% ipython --no-banner

In [1]: import numpy as np

In [2]: np.set_printoptions(precision=2, suppress=True, linewidth=160)

In [3]: tidy = lambda a: np.round(a, 2) + 0

In [4]: M = np.array([[3, -1, 0, 1], [3, -3, 0, 1], [0, 0, -1, 0], [-3, 2, 0, -3]])

In [5]: print(M)
[[ 3 -1  0  1]
 [ 3 -3  0  1]
 [ 0  0 -1  0]
 [-3  2  0 -3]]

In [6]: # splits into 2 blocks

In [7]: vec = np.array([0, 0, 0, 2])

In [8]: y = M @ vec

In [9]: beta, lr = np.zeros(4), 1 / np.linalg.norm(M, 2) ** 2

In [10]: for i in range(10):
    ...:     beta -= lr * M.T @ (M @ beta - y)
    ...:     if i % 2 == 0: print(i, round(np.linalg.norm(M @ beta - y), 2))
    ...: 
0 2.6
2 2.35
4 2.13
6 1.93
8 1.74

In [11]: print(tidy(beta))
[ 0.46 -0.19  0.    1.  ]

In [12]: J = np.load("w.npy")

In [13]: print(J)
[[-4.02 -2.82  5.11]
 [-4.28 -3.19  4.9 ]
 [-3.88 -3.02  4.92]
 [-3.92 -2.85  4.95]
 [-3.98 -2.93  5.1 ]
 [-3.98 -3.02  5.12]
 [-3.97 -3.01  4.76]
 [-4.09 -2.94  5.12]
 [-5.21 -4.93 -4.94]
 [-5.03 -4.98 -4.93]
 [-4.78 -4.95 -4.98]
 [-4.96 -5.08 -5.11]
 [-5.   -4.91 -5.03]
 [-5.03 -5.04 -4.96]
 [-5.05 -5.06 -4.94]
 [-5.05 -4.94 -5.23]
 [-1.12 -2.98 -3.84]
 [-1.02 -2.94 -4.03]
 [-1.16 -3.02 -4.08]
 [-0.9  -3.13 -4.11]
 [-0.95 -3.02 -4.06]
 [-0.92 -3.03 -3.87]
 [-0.89 -2.82 -4.1 ]
 [-0.99 -3.11 -3.81]]

In [14]: out = np.c_[J[:, :2] @ np.array([[3, 0], [3, -1]]), np.array([2, 0, 1, 0, 2, 1, 0, 2, 2, 2, 0, 0, 1, 0, 1, 1, 0, 1, 2, 2, 2, 0, 0, 0])]

In [15]: print(tidy(out))
[[-20.52   2.82   2.  ]
 [-22.41   3.19   0.  ]
 [-20.7    3.02   1.  ]
 [-20.31   2.85   0.  ]
 [-20.73   2.93   2.  ]
 [-21.     3.02   1.  ]
 [-20.94   3.01   0.  ]
 [-21.09   2.94   2.  ]
 [-30.42   4.93   2.  ]
 [-30.03   4.98   2.  ]
 [-29.19   4.95   0.  ]
 [-30.12   5.08   0.  ]
 [-29.73   4.91   1.  ]
 [-30.21   5.04   0.  ]
 [-30.33   5.06   1.  ]
 [-29.97   4.94   1.  ]
 [-12.3    2.98   0.  ]
 [-11.88   2.94   1.  ]
 [-12.54   3.02   2.  ]
 [-12.09   3.13   2.  ]
 [-11.91   3.02   2.  ]
 [-11.85   3.03   0.  ]
 [-11.13   2.82   0.  ]
 [-12.3    3.11   0.  ]]

In [16]: print(tidy(np.linalg.lstsq(J, out[:, 0])[0]))
[3. 3. 0.]

In [17]: print(tidy(np.linalg.norm(out - J @ np.linalg.lstsq(J, out)[0], axis=0)))
[0.   0.   4.27]

In [18]: print(np.linalg.matrix_rank(np.c_[J, out]))
4

In [19]: print(tidy(np.linalg.norm(np.linalg.qr(J)[0].T @ out, axis=0) ** 2 / ((out ** 2).sum(axis=0) + 1e-12)))
[1.   1.   0.52]

In [20]: T = np.stack([J, 3 * J, J[::-1]])

In [21]: print(tidy(np.linalg.norm(T, axis=(1, 2))))
[ 34.77 104.31  34.77]

In [22]: P = J @ np.linalg.solve(J.T @ J, J.T)

In [23]: print(np.allclose(P @ P, P))
True

In [24]: print(np.linalg.matrix_rank(np.eye(24) - P))
21

In [25]: print(tidy(P @ J[:, 2]))
[ 5.11  4.9   4.92  4.95  5.1   5.12  4.76  5.12 -4.94 -4.93 -4.98 -5.11 -5.03 -4.96 -4.94 -5.23 -3.84 -4.03 -4.08 -4.11 -4.06 -3.87 -4.1  -3.81]

In [26]: Xs = J - J.mean(axis=0)

In [27]: Uu, sigma, Vt = np.linalg.svd(Xs, full_matrices=False)

In [28]: print(tidy(sigma))
[22.26  9.04  0.4 ]

In [29]: print(tidy(sigma ** 2 / (sigma ** 2).sum()))
[0.86 0.14 0.  ]

In [30]: print(np.linalg.matrix_rank(Xs))
3

In [31]: print(np.abs(Uu[:, 0]).argmax())
7

In [32]: print(np.searchsorted(np.cumsum(sigma ** 2) / (sigma ** 2).sum(), 0.9) + 1)
2

In [33]: print(tidy(Vt[0] * np.sign(Vt[0, np.abs(Vt[0]).argmax()])))
[-0.07  0.12  0.99]

In [34]: Xs = J - J.mean(axis=0)

In [35]: V = np.linalg.svd(Xs)[2][:2]

In [36]: out = Xs - Xs @ V.T @ V

In [37]: print(tidy(out.std(axis=0)))
[0.03 0.07 0.01]

In [38]: K = np.array([[4.0, 1.0, 0.0, -1.0],
    ...:     [0.0, 4.0, 0.0, 0.0],
    ...:     [2.0, -1.0, 5.0, 2.0],
    ...:     [0.0, -1.0, 0.0, 5.0]])

In [39]: print(K)
[[ 4.  1.  0. -1.]
 [ 0.  4.  0.  0.]
 [ 2. -1.  5.  2.]
 [ 0. -1.  0.  5.]]

In [40]: f, r1 = K[0], K[2]

In [41]: print(f @ r1)
5.0

In [42]: pr = (f @ r1) / (f @ f) * f

In [43]: print(np.outer(f, r1))
[[ 8. -4. 20.  8.]
 [ 2. -1.  5.  2.]
 [ 0. -0.  0.  0.]
 [-2.  1. -5. -2.]]

In [44]: print((r1 - pr) @ f)
0.0

In [45]: print(tidy(pr))
[ 1.11  0.28  0.   -0.28]

In [46]: vec = np.array([2, 3, -3, 2])

In [47]: print((K @ vec).argmax())
1

In [48]: print((K * vec).sum(axis=1))
[  9.  12. -10.   7.]

In [49]: ev, V = np.linalg.eig(K)

In [50]: print(np.prod(ev))
400.0

In [51]: print(tidy(np.sort(np.linalg.eigvals(K.T))))
[4. 4. 5. 5.]

In [52]: print(K @ V[:, 0] - ev[0] * V[:, 0])
[0. 0. 0. 0.]

In [53]: print(tidy(np.sort(np.linalg.eigvals(np.linalg.inv(K)))))
[0.2  0.2  0.25 0.25]

In [54]: W0 = np.load("m.npy")

In [55]: print(tidy(W0))
[[ 1.    0.    0.  ]
 [ 0.    0.81 -0.59]
 [ 0.    0.59  0.81]]

In [56]: th = np.radians(72)

In [57]: r_ = np.eye(3)

In [58]: r_[2, 2] = r_[1, 1] = np.cos(th)

In [59]: r_[2, 1], r_[1, 2] = -np.sin(th), np.sin(th)

In [60]: print(tidy(r_))
[[ 1.    0.    0.  ]
 [ 0.    0.31  0.95]
 [ 0.   -0.95  0.31]]

In [61]: out = W0 @ r_.T

In [62]: print(np.allclose(np.linalg.norm(W0, axis=1), np.linalg.norm(out, axis=1)))
True

In [63]: print(np.allclose(W0 @ W0.T, out @ out.T))
True

In [64]: def softmax(z):
    ...:     e = np.exp(z - z.max(axis=-1, keepdims=True))
    ...:     return e / e.sum(axis=-1, keepdims=True)
    ...: 

In [65]: print(tidy(softmax(10 * r_[1])))
[0. 0. 1.]

In [66]: print(tidy(softmax(r_[1])))
[0.2  0.28 0.52]

In [67]: print(softmax(r_).sum(axis=1))
[1. 1. 1.]

In [68]: S = r_ @ r_.T / np.sqrt(3)

In [69]: print(tidy(softmax(S)))
[[0.47 0.26 0.26]
 [0.26 0.47 0.26]
 [0.26 0.26 0.47]]

In [70]: print(tidy(softmax(S)[1] @ r_))
[ 0.26 -0.11  0.53]

In [71]: vec = np.array([-3, -5, 9])

In [72]: print([p for p in range(1, 25) if np.allclose(np.linalg.matrix_power(W0, p), np.eye(3))])
[10, 20]

In [73]: print(tidy(np.linalg.inv(W0)))
[[ 1.    0.    0.  ]
 [ 0.    0.81  0.59]
 [ 0.   -0.59  0.81]]

In [74]: print(tidy(np.linalg.det(W0)))
1.0

In [75]: print(tidy(np.linalg.norm(vec)), tidy(np.linalg.norm(W0 @ vec)))
10.72 10.72

In [76]: print(tidy(np.sort(np.abs(np.degrees(np.angle(np.linalg.eigvals(W0)))))))
[ 0. 36. 36.]

In [77]: out = J / np.linalg.norm(J, axis=1, keepdims=True)

In [78]: gram = out @ out.T

In [79]: print(tidy(np.linalg.norm(out, axis=1)))
[1. 1. 1. 1. 1. 1. 1. 1. 1. 1. 1. 1. 1. 1. 1. 1. 1. 1. 1. 1. 1. 1. 1. 1.]

In [80]: print(tidy(gram[12]))
[0.13 0.2  0.16 0.15 0.14 0.15 0.18 0.15 1.   1.   1.   1.   1.   1.   1.   1.   0.92 0.91 0.92 0.9  0.9  0.9  0.89 0.91]

In [81]: print(tidy(np.linalg.eigvals(W0)))
[0.81+0.59j 0.81-0.59j 1.  +0.j  ]

In [82]: print(tidy(np.linalg.det(W0.T)))
1.0

In [83]: print(tidy(np.linalg.eigvals(W0).sum().real))
2.62

In [84]: print(tidy(np.linalg.det(W0[::-1])))
-1.0

In [85]: print(tidy(np.poly(W0)))
[ 1.   -2.62  2.62 -1.  ]

In [86]: m1 = np.array([[1.02, 5.0, 8.0, 9.0],
    ...:     [3.0, 1.02, 4.0, 4.0],
    ...:     [0.0, 5.0, 4.02, 3.0],
    ...:     [1.0, 5.0, 8.0, 9.02]])

In [87]: f = np.array([-1, 0])

In [88]: print(np.array([np.convolve(row, f, "same") for row in m1]))
[[-1.02 -5.   -8.   -9.  ]
 [-3.   -1.02 -4.   -4.  ]
 [ 0.   -5.   -4.02 -3.  ]
 [-1.   -5.   -8.   -9.02]]

In [89]: print(np.convolve(m1[1], f))
[-3.   -1.02 -4.   -4.    0.  ]

In [90]: out = m1 / np.linalg.norm(m1, axis=1, keepdims=True)

In [91]: gram = out @ out.T

In [92]: print((gram - 2 * np.eye(4)).round(6).argmax(axis=1))
[3 0 0 0]

In [93]: print(tidy(np.linalg.norm(out, axis=1)))
[1. 1. 1. 1.]

In [94]: T = np.stack([m1, 4 * m1, m1[::-1]])

In [95]: print(tidy(np.linalg.norm(T, axis=(1, 2))))
[20.85 83.39 20.85]

In [96]: print(tidy(T.sum(axis=0)))
[[ 6.1  30.   48.   54.02]
 [15.   10.1  24.02 23.  ]
 [ 3.   26.02 24.1  19.  ]
 [ 6.02 30.   48.   54.1 ]]

In [97]: print(tidy(np.linalg.det(T)))
[ 0.31 79.39  0.31]

In [98]: print((T @ m1.T).shape)
(3, 4, 4)

In [99]: print(m1.sum(axis=1))
[23.02 12.02 12.02 23.02]

In [100]: print(tidy(m1.mean(axis=0)))
[1.25 4.   6.   6.26]

In [101]: print(tidy(np.linalg.norm(m1)))
20.85

In [102]: print(np.count_nonzero(m1))
15

In [103]: print(m1.shape)
(4, 4)

In [104]: print(tidy(m1 - m1[0]))
[[ 0.    0.    0.    0.  ]
 [ 1.98 -3.98 -4.   -5.  ]
 [-1.02  0.   -3.98 -6.  ]
 [-0.02  0.    0.    0.02]]

In [105]: Uu, sigma, Vt = np.linalg.svd(m1)

In [106]: print(np.argmax(sigma[:-1] / (sigma[1:] + 1e-6)) + 1)
3

In [107]: out = Uu[:, :3] @ np.diag(sigma[:3]) @ Vt[:3]

In [108]: print(tidy(np.linalg.norm(m1 - out) / np.linalg.norm(m1)))
0.0

In [109]: print(np.linalg.matrix_rank(out))
3

In [110]: print(tidy(np.abs(m1 - out).max()))
0.0

In [111]: E = np.array([[4, 4, 4, 4], [4, 8, 8, 8], [4, 8, 12, 12], [4, 8, 12, 16]])

In [112]: # symmetric

In [113]: th = np.radians(36)

In [114]: r_ = np.eye(4)

In [115]: r_[1, 1] = r_[3, 3] = np.cos(th)

In [116]: r_[1, 3], r_[3, 1] = -np.sin(th), np.sin(th)

In [117]: print(tidy(r_))
[[ 1.    0.    0.    0.  ]
 [ 0.    0.81  0.   -0.59]
 [ 0.    0.    1.    0.  ]
 [ 0.    0.59  0.    0.81]]

In [118]: out = E @ r_.T

In [119]: print(np.allclose(E @ E.T, out @ out.T))
True

In [120]: print(tidy(np.abs(out - E).max(axis=0)))
[ 0.   10.93  0.    3.17]

In [121]: out = np.linalg.inv(E)

In [122]: print(tidy(np.linalg.cond(E)))
29.28

In [123]: print(E @ out)
[[1. 0. 0. 0.]
 [0. 1. 0. 0.]
 [0. 0. 1. 0.]
 [0. 0. 0. 1.]]

In [124]: print(tidy(np.linalg.inv(out)))
[[ 4.  4.  4.  4.]
 [ 4.  8.  8.  8.]
 [ 4.  8. 12. 12.]
 [ 4.  8. 12. 16.]]

In [125]: print(tidy(np.linalg.slogdet(E)[0]))
1.0
